$ ipython --no-banner

In [1]: import numpy as np

In [2]: import numpy.linalg as la

In [3]: np.set_printoptions(suppress=True, linewidth=140)

In [4]: tidy = lambda a: np.round(a, 3) + 0

In [5]: data = np.loadtxt("test1.csv", delimiter=",")

In [6]: data
Out[6]: 
array([[-12.337,  -3.946,  -7.202],
       [-10.999,  -3.257,  -6.199],
       [ -9.912,  -2.726,  -5.393],
       [ -7.218,  -1.537,  -3.441],
       [ -7.065,  -1.476,  -3.332],
       [ -6.719,  -1.34 ,  -3.088],
       [ -4.821,  -0.672,  -1.78 ],
       [ -3.92 ,  -0.408,  -1.184],
       [ -3.066,  -0.197,  -0.639],
       [ -2.889,  -0.158,  -0.529],
       [ -0.906,   0.095,   0.574],
       [ -0.122,   0.052,   0.859],
       [  0.185,  -0.019,   0.86 ],
       [  0.254,  -0.047,   0.818],
       [  0.284,  -0.064,   0.775],
       [  0.298,  -0.093,   0.616],
       [  0.29 ,  -0.096,   0.574],
       [  0.268,  -0.096,   0.499],
       [  0.194,  -0.08 ,   0.327],
       [  0.179,  -0.075,   0.297],
       [ -0.21 ,   0.12 ,  -0.294],
       [ -0.34 ,   0.207,  -0.461],
       [ -0.412,   0.259,  -0.55 ],
       [ -0.769,   0.555,  -0.97 ],
       [ -1.647,   1.529,  -1.897],
       [ -2.786,   3.319,  -2.971],
       [ -3.728,   5.32 ,  -3.78 ],
       [ -4.079,   6.208,  -4.063],
       [ -4.618,   7.754,  -4.479],
       [ -5.16 ,   9.571,  -4.87 ],
       [ -5.845,  12.349,  -5.321],
       [ -6.593,  16.262,  -5.736],
       [ -6.669,  16.734,  -5.772]])

In [7]: cen = data - data.mean(axis=1)
---------------------------------------------------------------------------
ValueError                                Traceback (most recent call last)
Cell In[7], line 1
----> 1 cen = data - data.mean(axis=1)

ValueError: operands could not be broadcast together with shapes (33,3) (33,) 

In [8]: cen = data - data.mean(axis=0)

In [9]: Uu, sv, Vt = la.svd(cen, full_matrices=False)

In [10]: tidy(Vt[0] * np.sign(Vt[0, np.abs(Vt[0]).argmax()]))
Out[10]: array([-0.291,  0.897, -0.332])

In [11]: np.abs(Uu[:, 0]).argmax()
Out[11]: np.int64(32)

In [12]: tidy(cen.mean(axis=0))
Out[12]: array([0., 0., 0.])

In [13]: tidy(sv)
Out[13]: array([30.615, 22.824,  2.924])

In [14]: la.matrix_rank(cen)
Out[14]: np.int64(3)
